% ipython --no-banner

In [1]: import numpy as np

In [2]: import numpy.linalg as la

In [3]: np.set_printoptions(suppress=True, linewidth=140)

In [4]: A = np.load("mat.npy")

In [5]: A
Out[5]: 
array([[-0.4,  8.2,  1.7],
       [ 0.4,  7.7,  1.8],
       [ 6.9,  4.9,  1.2],
       [ 5.7,  4.7,  2.2],
       [ 0.8, 10. , -1.6],
       [ 9.8,  3.2,  1.5],
       [ 3.1,  9.5, -2.3],
       [-1.2, 12.6, -3.6],
       [ 3.9,  7.8, -0.6],
       [ 4.9,  6.7,  0.1],
       [ 2.4,  7.2,  1.1],
       [ 6.8,  1.3,  6.1],
       [ 6.1,  5.3,  1.2],
       [ 6.7,  3.4,  3.4],
       [ 9.1,  1.2,  4.7],
       [ 7.6,  5.7, -0.3],
       [ 9.5,  6.2, -2.2],
       [ 3.4,  7.3,  0.3],
       [ 3.4,  7.3,  0.4],
       [ 7.2,  1.7,  5.2],
       [ 3.6,  8. , -0.7],
       [ 7.6,  7.3, -2.4],
       [ 2.1,  5.6,  3.5],
       [ 3.9,  5.6,  2.2],
       [10.1,  3. ,  1.5],
       [ 6.9,  2.6,  4.3],
       [ 8.5,  3. ,  2.7],
       [ 1.1, 11.2, -3.4],
       [ 9.8,  3.2,  1.5],
       [ 1.5,  9.7, -1.5],
       [ 9.2,  1.7,  4. ],
       [ 2.9,  8.7, -1.2]])

In [6]: basis = A[[12, 21]].astype(float)

In [7]: for _ in range(4):
   ...:     z = la.norm(A[:, None] - basis, axis=-1).argmin(axis=1)
   ...:     basis = np.array([A[z == j].mean(axis=0) for j in range(2)])
   ...: 

In [8]: print(z)
[1 1 0 0 1 0 1 1 1 1 1 0 0 0 0 0 0 1 1 0 1 1 1 1 0 0 0 1 0 1 0 1]

In [9]: basis.round(1)
Out[9]: 
array([[ 8. ,  3.4,  2.5],
       [ 2.6,  8.3, -0.4]])

In [10]: np.round(basis[1] - basis[0], 1)
Out[10]: array([-5.4,  4.9, -2.8])

In [11]: np.bincount(z)
Out[11]: array([15, 17])

In [12]: A2 = basis / la.norm(basis, axis=1, keepdims=True)

In [13]: cov = A2 @ A2.T

In [14]: np.argwhere(np.triu(np.abs(cov) > 0.95, 1))
Out[14]: array([], shape=(0, 2), dtype=int64)

In [15]: (np.abs(cov) > 0.9).astype(int)
Out[15]: 
array([[1, 0],
       [0, 1]])

In [16]: Xs = A - A.mean(axis=1)
---------------------------------------------------------------------------
ValueError                                Traceback (most recent call last)
Cell In[16], line 1
----> 1 Xs = A - A.mean(axis=1)

ValueError: operands could not be broadcast together with shapes (32,3) (32,) 

In [17]: Xs = A - A.mean(axis=0)

In [18]: left, sv, Vh = la.svd(Xs, full_matrices=False)

In [19]: np.round(np.abs(Vh[-1]), 1)
Out[19]: array([0.4, 0.7, 0.6])

In [20]: print(np.round(Vh[0] * np.sign(Vh[0, np.abs(Vh[0]).argmax()]), 1))
[-0.6  0.6 -0.4]

In [21]: np.abs(Vh[0]).argmax()
Out[21]: np.int64(1)

In [22]: np.round(sv ** 2 / (sv ** 2).sum(), 1) + 0
Out[22]: array([0.8, 0.2, 0. ])

In [23]: np.round(Xs.mean(axis=0), 1) + 0
Out[23]: array([0., 0., 0.])
